% python3 -q
>>> import numpy as np
>>> import numpy.linalg as la
>>> np.set_printoptions(precision=2, suppress=True, linewidth=160)
>>> m1 = np.load("run2.npy")
>>> m1
array([[-0.8 , -0.52,  0.64,  0.55,  0.81],
       [ 0.65, -0.1 ,  0.08,  0.54,  0.22],
       [ 0.58, -0.6 , -0.79,  0.98,  0.99],
       [ 0.83, -0.8 , -0.47,  0.94,  1.  ],
       [-0.96, -0.55, -0.24,  0.13,  0.97],
       [ 0.74,  0.57, -0.12, -0.41, -0.96],
       [-0.58,  0.86,  0.94, -0.98, -1.  ],
       [ 0.8 ,  0.26,  0.34,  0.04, -0.81],
       [-0.73, -0.13,  0.35,  0.22,  0.07],
       [-0.89, -0.45, -0.43,  0.48,  0.95],
       [ 1.  ,  0.  ,  0.32,  0.75, -0.24],
       [ 0.89,  0.31, -0.34,  0.7 , -0.67],
       [ 0.98,  0.14,  0.32, -0.41, -0.53],
       [-0.42,  0.68,  0.78, -0.76, -1.  ],
       [ 0.  ,  0.11, -0.45,  0.64, -0.06],
       [ 0.84,  0.24,  0.02, -0.67, -0.6 ],
       [-1.  , -0.86, -0.93,  0.99,  1.  ],
       [ 0.94,  0.14,  0.84, -0.41, -0.87],
       [-0.74,  0.19, -0.28, -0.6 , -0.33],
       [-0.91,  0.6 ,  0.21, -0.89, -0.98],
       [ 0.97,  0.2 , -0.75,  0.75,  0.1 ],
       [-0.99, -0.07, -0.67, -0.85,  0.74],
       [-0.64,  0.27,  0.73, -0.97, -0.9 ]])
>>> P = m1 @ la.solve(m1.T @ m1, m1.T)
>>> print(round(float(np.trace(P)), 2))
5.0
>>> F = np.load("test4.npy")
>>> F
array([[ 0.96, -1.96, -2.04],
       [ 1.  , -1.94, -2.04],
       [ 0.91, -2.03, -2.03],
       [ 0.96, -2.01, -1.97],
       [ 1.09, -1.93, -1.9 ],
       [ 0.94, -2.08, -2.04],
       [ 0.95, -1.96, -2.01],
       [ 1.02, -1.99, -1.9 ],
       [ 0.96, -1.92, -2.02],
       [ 0.96, -2.09, -2.02],
       [ 0.03, -2.05,  2.01],
       [-0.14, -1.99,  2.03],
       [-0.02, -2.16,  1.91],
       [ 0.01, -1.92,  1.98],
       [-0.03, -2.02,  1.92],
       [ 0.1 , -1.96,  1.92],
       [ 0.03, -2.02,  1.99],
       [-0.01, -2.07,  2.08],
       [ 0.02, -2.02,  1.91],
       [-0.02, -2.01,  1.89],
       [ 0.99, -1.03,  1.  ],
       [ 0.99, -0.98,  1.05],
       [ 0.93, -0.99,  1.09],
       [ 1.06, -1.03,  0.93],
       [ 1.04, -0.99,  0.86],
       [ 1.07, -0.98,  0.97],
       [ 1.05, -1.03,  0.98],
       [ 0.94, -1.03,  0.96],
       [ 1.01, -0.95,  1.  ],
       [ 1.09, -0.97,  1.  ]])
>>> Xs = m1 - m1.mean(axis=0)
>>> vecs = la.svd(Xs)[2][:4]
>>> B = Xs - Xs @ vecs.T @ vecs
>>> np.round(np.cov(Xs @ vecs.T, rowvar=False), 2) + 0
array([[1.26, 0.  , 0.  , 0.  ],
       [0.  , 0.78, 0.  , 0.  ],
       [0.  , 0.  , 0.17, 0.  ],
       [0.  , 0.  , 0.  , 0.1 ]])
>>> round(float(la.norm(B) / la.norm(Xs)), 2)
0.09
>>> Z = F[[17, 20]].astype(float)
>>> for _ in range(5):
...     idx = la.norm(F[:, None] - Z, axis=-1).argmin(axis=1)
...     Z = np.array([F[idx == j].mean(axis=0) for j in range(2)])
... 
>>> idx
array([1, 1, 1, 1, 1, 1, 1, 1, 1, 1, 0, 0, 0, 0, 0, 0, 0, 0, 0, 0, 0, 0, 0, 0, 0, 0, 0, 0, 0, 0])
>>> np.bincount(idx)
array([20, 10])
>>> np.abs(Z[1] - Z[0]).argmax()
np.int64(2)
>>> Z[1] - Z[0]
array([ 0.47, -0.48, -3.47])
>>> E = np.load("sample1.npy")
>>> E
array([[  0.9,  -0.3,  -0.8,   0.2,   1.1,   0.5,   0.3,   0.9],
       [ -0.6,  -1.8,   1.7,   0.1,  -0.9,  -0.5,   0. ,  -2.6],
       [ -2. ,  -1.3,  -0.3,   1. ,  -0.6,   0. ,   2.7,   0.7],
       [  0. ,   0. ,   0.9,  -1.5,   1.5,   0.6,  -1.2,  -1.1],
       [  0.1,   2.1,  -0.9,  -1.4,   0.5,  -0.6,  -1.5,   0.6],
       [  0.4,  -1.5,   0.9,  -1. ,  -1. ,  -0.7,  -1.5,   1.3],
       [  0.7,  -1.8,  -0.7,   0.4,   0.5,  -0.4,   0.3,  -1.3],
       [  6. ,  -2. ,   6. ,  10. ,  14. ,  14. ,   0. , -20. ],
       [  2. ,  -1.8,  -1.7,   0.4,  -1.1,   0.4,   1.5,  -0.8],
       [  0.6,  -0.8,  -1.4,  -2.1,   1.5,   1. ,   1.7,  -0.5],
       [ -1.1,   0. ,   0.6,   0.1,  -0.1,  -0.2,  -1.1,   0.4],
       [ -0.2,  -1.4,   1. ,  -1.3,   0.1,  -1.2,  -1. ,  -0.4]])
>>> P = E @ la.solve(E.T @ E, E.T)
>>> round(float(np.trace(P)), 2)
8.0
>>> np.allclose(P @ P, P)
True
>>> np.diag(P)
array([0.45, 0.64, 0.74, 0.37, 0.55, 0.7 , 0.74, 0.99, 0.8 , 0.81, 0.69, 0.52])
>>> np.round(P @ E[:, 6], 2) + 0
array([ 0.3,  0. ,  2.7, -1.2, -1.5, -1.5,  0.3,  0. ,  1.5,  1.7, -1.1, -1. ])
>>> M = np.load("case12.npy")
>>> print(M)
[[ 0.99  0.04 -0.06 -0.01 -0.06 -0.06  0.04  0.08 -0.06]
 [ 0.04  0.89  0.18  0.04  0.18  0.18 -0.11 -0.25  0.18]
 [-0.06  0.18  0.7  -0.06 -0.3  -0.3   0.18  0.41 -0.3 ]
 [-0.01  0.04 -0.06  0.99 -0.06 -0.06  0.04  0.08 -0.06]
 [-0.06  0.18 -0.3  -0.06  0.7  -0.3   0.18  0.41 -0.3 ]
 [-0.06  0.18 -0.3  -0.06 -0.3   0.7   0.18  0.41 -0.3 ]
 [ 0.04 -0.11  0.18  0.04  0.18  0.18  0.89 -0.25  0.18]
 [ 0.08 -0.25  0.41  0.08  0.41  0.41 -0.25  0.42  0.41]
 [-0.06  0.18 -0.3  -0.06 -0.3  -0.3   0.18  0.41  0.7 ]]
>>> rng = np.random.default_rng(85)
>>> B = M + rng.integers(-2, 3, (9, 2)) @ rng.integers(-2, 3, (2, 9))
>>> B
array([[-2.01,  2.04, -6.06, -0.01, -0.06, -4.06,  4.04, -1.92,  1.94],
       [ 2.04,  0.89, -3.82, -3.96, -3.82,  0.18,  3.89, -4.25, -3.82],
       [-0.06,  0.18,  0.7 , -0.06, -0.3 , -0.3 ,  0.18,  0.41, -0.3 ],
       [ 0.99,  0.04, -2.06, -1.01, -2.06, -0.06,  2.04, -1.92, -2.06],
       [ 1.94, -1.82,  7.7 ,  1.94,  2.7 ,  3.7 , -5.82,  4.41, -0.3 ],
       [ 1.94, -0.82,  1.7 , -1.06, -1.3 ,  2.7 , -0.82,  0.41, -2.3 ],
       [-3.96,  0.89,  2.18,  5.04,  5.18, -1.82, -2.11,  3.75,  6.18],
       [ 2.08, -1.25,  2.41, -0.92, -0.59,  2.41, -1.25,  0.42, -1.59],
       [-4.06,  2.18, -4.3 ,  1.94,  1.7 , -4.3 ,  2.18,  0.41,  4.7 ]])
>>> np.abs(B - M).sum(axis=1)
array([23., 26.,  0., 13., 30., 12., 32., 12., 24.])
>>> la.matrix_rank(B - M, tol=1e-8)
np.int64(2)
>>> np.round(la.svd(B - M, compute_uv=False), 2) + 0
array([18.68, 16.41,  0.  ,  0.  ,  0.  ,  0.  ,  0.  ,  0.  ,  0.  ])
>>> vec = np.array([0, 8, 9, -7, -5, 7, -9, -6, 9])
>>> y = B @ vec
>>> y
array([-73.63, -23.1 ,   0.83, -26.63,  76.83,  25.83,   4.9 ,  32.43, -53.17])
>>> np.round(la.solve(B, B[:, 3]), 2) + 0
array([0., 0., 0., 1., 0., 0., 0., 0., 0.])
>>> np.round(la.solve(B, y + B[:, 2]), 2) + 0
array([ 0.,  8., 10., -7., -5.,  7., -9., -6.,  9.])
>>> print(np.round(la.solve(B, y), 2) + 0)
[ 0.  8.  9. -7. -5.  7. -9. -6.  9.]
>>> vec = np.array([1, 1, 3, 2, 1, 0, 3, 3])
>>> y = E @ vec
>>> np.round(la.solve(E.T @ E, E.T @ y), 2) + 0
array([1., 1., 3., 2., 1., 0., 3., 3.])
>>> np.round(la.lstsq(E, y)[0], 2) + 0
array([1., 1., 3., 2., 1., 0., 3., 3.])
>>> np.round(la.pinv(E) @ E, 2) + 0
array([[1., 0., 0., 0., 0., 0., 0., 0.],
       [0., 1., 0., 0., 0., 0., 0., 0.],
       [0., 0., 1., 0., 0., 0., 0., 0.],
       [0., 0., 0., 1., 0., 0., 0., 0.],
       [0., 0., 0., 0., 1., 0., 0., 0.],
       [0., 0., 0., 0., 0., 1., 0., 0.],
       [0., 0., 0., 0., 0., 0., 1., 0.],
       [0., 0., 0., 0., 0., 0., 0., 1.]])
>>> y
array([ 3.3, -5.8,  7.4, -5.7, -5.5, -2. , -4.9, -4. , -3.1, -3.5, -1.3, -5.3])
>>> y = y + 0.05 * rng.normal(size=12)
>>> y
array([ 3.19, -5.79,  7.44, -5.77, -5.51, -1.99, -4.85, -4.02, -3.03, -3.53, -1.35, -5.34])
>>> coef, *_ = la.lstsq(E, y)
>>> print(np.round(E.T @ (y - E @ coef), 2) + 0)
[0. 0. 0. 0. 0. 0. 0. 0.]
>>> la.svd(M, compute_uv=False)
array([1., 1., 1., 1., 1., 1., 1., 1., 1.])
>>> np.round(M @ M.T, 2) + 0
array([[1., 0., 0., 0., 0., 0., 0., 0., 0.],
       [0., 1., 0., 0., 0., 0., 0., 0., 0.],
       [0., 0., 1., 0., 0., 0., 0., 0., 0.],
       [0., 0., 0., 1., 0., 0., 0., 0., 0.],
       [0., 0., 0., 0., 1., 0., 0., 0., 0.],
       [0., 0., 0., 0., 0., 1., 0., 0., 0.],
       [0., 0., 0., 0., 0., 0., 1., 0., 0.],
       [0., 0., 0., 0., 0., 0., 0., 1., 0.],
       [0., 0., 0., 0., 0., 0., 0., 0., 1.]])
>>> la.pinv(M)
array([[ 0.99,  0.04, -0.06, -0.01, -0.06, -0.06,  0.04,  0.08, -0.06],
       [ 0.04,  0.89,  0.18,  0.04,  0.18,  0.18, -0.11, -0.25,  0.18],
       [-0.06,  0.18,  0.7 , -0.06, -0.3 , -0.3 ,  0.18,  0.41, -0.3 ],
       [-0.01,  0.04, -0.06,  0.99, -0.06, -0.06,  0.04,  0.08, -0.06],
       [-0.06,  0.18, -0.3 , -0.06,  0.7 , -0.3 ,  0.18,  0.41, -0.3 ],
       [-0.06,  0.18, -0.3 , -0.06, -0.3 ,  0.7 ,  0.18,  0.41, -0.3 ],
       [ 0.04, -0.11,  0.18,  0.04,  0.18,  0.18,  0.89, -0.25,  0.18],
       [ 0.08, -0.25,  0.41,  0.08,  0.41,  0.41, -0.25,  0.42,  0.41],
       [-0.06,  0.18, -0.3 , -0.06, -0.3 , -0.3 ,  0.18,  0.41,  0.7 ]])
>>> mat = np.array([[-2, 2, 0, -1, 3, 1],
...     [-3, -2, 2, -1, 3, 1],
...     [3, 0, -2, 2, 2, 2],
...     [-3, 2, 3, -3, 0, 3],
...     [-1, 1, 0, -2, -1, -2],
...     [-3, 2, 3, -3, 0, 3]])
>>> mat
array([[-2,  2,  0, -1,  3,  1],
       [-3, -2,  2, -1,  3,  1],
       [ 3,  0, -2,  2,  2,  2],
       [-3,  2,  3, -3,  0,  3],
       [-1,  1,  0, -2, -1, -2],
       [-3,  2,  3, -3,  0,  3]])
>>> B = np.array([[-3, 2], [3, -5], [-1, 4], [-4, 1], [-1, -1], [3, 3]])
>>> np.einsum("ik,kj->ji", mat, B)
array([[ 16,   5, -11,  33,   9,  33],
       [-15,  11,   4,   2, -14,   2]])
>>> la.matrix_rank(np.vstack([mat, B.T]))
np.int64(6)
>>> print(B.T @ mat.T)
[[ 16   5 -11  33   9  33]
 [-15  11   4   2 -14   2]]
>>> print(np.einsum("ik,kj->ij", mat, B))
[[ 16 -15]
 [  5  11]
 [-11   4]
 [ 33   2]
 [  9 -14]
 [ 33   2]]
>>> np.einsum("ij->j", mat)
array([-9,  5,  6, -8,  7,  8])
>>> la.matrix_rank(mat @ B)
np.int64(2)
>>> mat @ B
array([[ 16, -15],
       [  5,  11],
       [-11,   4],
       [ 33,   2],
       [  9, -14],
       [ 33,   2]])
>>> X = np.load("block18.npy")
>>> X
array([[3., 1., 0., 0., 0., 0., 0., 0.],
       [0., 3., 1., 0., 0., 0., 0., 0.],
       [0., 0., 3., 1., 0., 0., 0., 0.],
       [0., 0., 0., 3., 1., 0., 0., 0.],
       [0., 0., 0., 0., 3., 1., 0., 0.],
       [0., 0., 0., 0., 0., 3., 1., 0.],
       [0., 0., 0., 0., 0., 0., 3., 1.],
       [0., 0., 0., 0., 0., 0., 0., 3.]])
>>> vec = np.array([1, 4, 2, 3, 2, 4, 3, 3])
>>> y = X @ vec
>>> y
array([ 7., 14.,  9., 11., 10., 15., 12.,  9.])
>>> la.solve(X, 5 * y)
array([ 5., 20., 10., 15., 10., 20., 15., 15.])
>>> np.round(la.solve(X.T, X[5]), 2) + 0
array([0., 0., 0., 0., 0., 1., 0., 0.])
>>> la.solve(X, y + X[:, 4])
array([1., 4., 2., 3., 3., 4., 3., 3.])
>>> B = np.array([[1, 2, -5],
...     [5, 3, -2],
...     [5, -3, -2],
...     [4, 2, 5],
...     [4, 4, 0],
...     [-4, -4, 0],
...     [5, -3, 5],
...     [-2, -1, 3]])
>>> X @ B
array([[  8.,   9., -17.],
       [ 20.,   6.,  -8.],
       [ 19.,  -7.,  -1.],
       [ 16.,  10.,  15.],
       [  8.,   8.,   0.],
       [ -7., -15.,   5.],
       [ 13., -10.,  18.],
       [ -6.,  -3.,   9.]])
>>> print(np.einsum("ij,ij->i", X, X))
[10. 10. 10. 10. 10. 10. 10.  9.]
>>> np.einsum("ik,kj->ji", X, B)
array([[  8.,  20.,  19.,  16.,   8.,  -7.,  13.,  -6.],
       [  9.,   6.,  -7.,  10.,   8., -15., -10.,  -3.],
       [-17.,  -8.,  -1.,  15.,   0.,   5.,  18.,   9.]])
>>> la.matrix_rank(np.vstack([X, B.T]))
np.int64(8)
>>> la.matrix_rank(X @ B)
np.int64(3)
>>> np.vstack([X, B.T]).shape
(11, 8)
>>> np.einsum("ij->j", X)
array([3., 4., 4., 4., 4., 4., 4., 4.])
>>> B = la.invert(X)
Traceback (most recent call last):
  File "<python-input-80>", line 1, in <module>
    B = la.invert(X)
        ^^^^^^^^^
AttributeError: module 'numpy.linalg' has no attribute 'invert'
>>> B = la.inv(X)
>>> (np.abs(B) > 1e-9).astype(int)
array([[1, 1, 1, 1, 1, 1, 1, 1],
       [0, 1, 1, 1, 1, 1, 1, 1],
       [0, 0, 1, 1, 1, 1, 1, 1],
       [0, 0, 0, 1, 1, 1, 1, 1],
       [0, 0, 0, 0, 1, 1, 1, 1],
       [0, 0, 0, 0, 0, 1, 1, 1],
       [0, 0, 0, 0, 0, 0, 1, 1],
       [0, 0, 0, 0, 0, 0, 0, 1]])
>>> B.round(2) + 0
array([[ 0.33, -0.11,  0.04, -0.01,  0.  ,  0.  ,  0.  ,  0.  ],
       [ 0.  ,  0.33, -0.11,  0.04, -0.01,  0.  ,  0.  ,  0.  ],
       [ 0.  ,  0.  ,  0.33, -0.11,  0.04, -0.01,  0.  ,  0.  ],
       [ 0.  ,  0.  ,  0.  ,  0.33, -0.11,  0.04, -0.01,  0.  ],
       [ 0.  ,  0.  ,  0.  ,  0.  ,  0.33, -0.11,  0.04, -0.01],
       [ 0.  ,  0.  ,  0.  ,  0.  ,  0.  ,  0.33, -0.11,  0.04],
       [ 0.  ,  0.  ,  0.  ,  0.  ,  0.  ,  0.  ,  0.33, -0.11],
       [ 0.  ,  0.  ,  0.  ,  0.  ,  0.  ,  0.  ,  0.  ,  0.33]])
>>> np.round(la.slogdet(X)[0], 2)
np.float64(1.0)
>>> feats = 4 * np.eye(4) + np.eye(4, k=1)
>>> print(feats)
[[4. 1. 0. 0.]
 [0. 4. 1. 0.]
 [0. 0. 4. 1.]
 [0. 0. 0. 4.]]
>>> B = la.invert(feats)
Traceback (most recent call last):
  File "<python-input-87>", line 1, in <module>
    B = la.invert(feats)
        ^^^^^^^^^
AttributeError: module 'numpy.linalg' has no attribute 'invert'
>>> B = la.inv(feats)
>>> print(feats @ B)
[[1. 0. 0. 0.]
 [0. 1. 0. 0.]
 [0. 0. 1. 0.]
 [0. 0. 0. 1.]]
>>> la.inv(B)
array([[4., 1., 0., 0.],
       [0., 4., 1., 0.],
       [0., 0., 4., 1.],
       [0., 0., 0., 4.]])
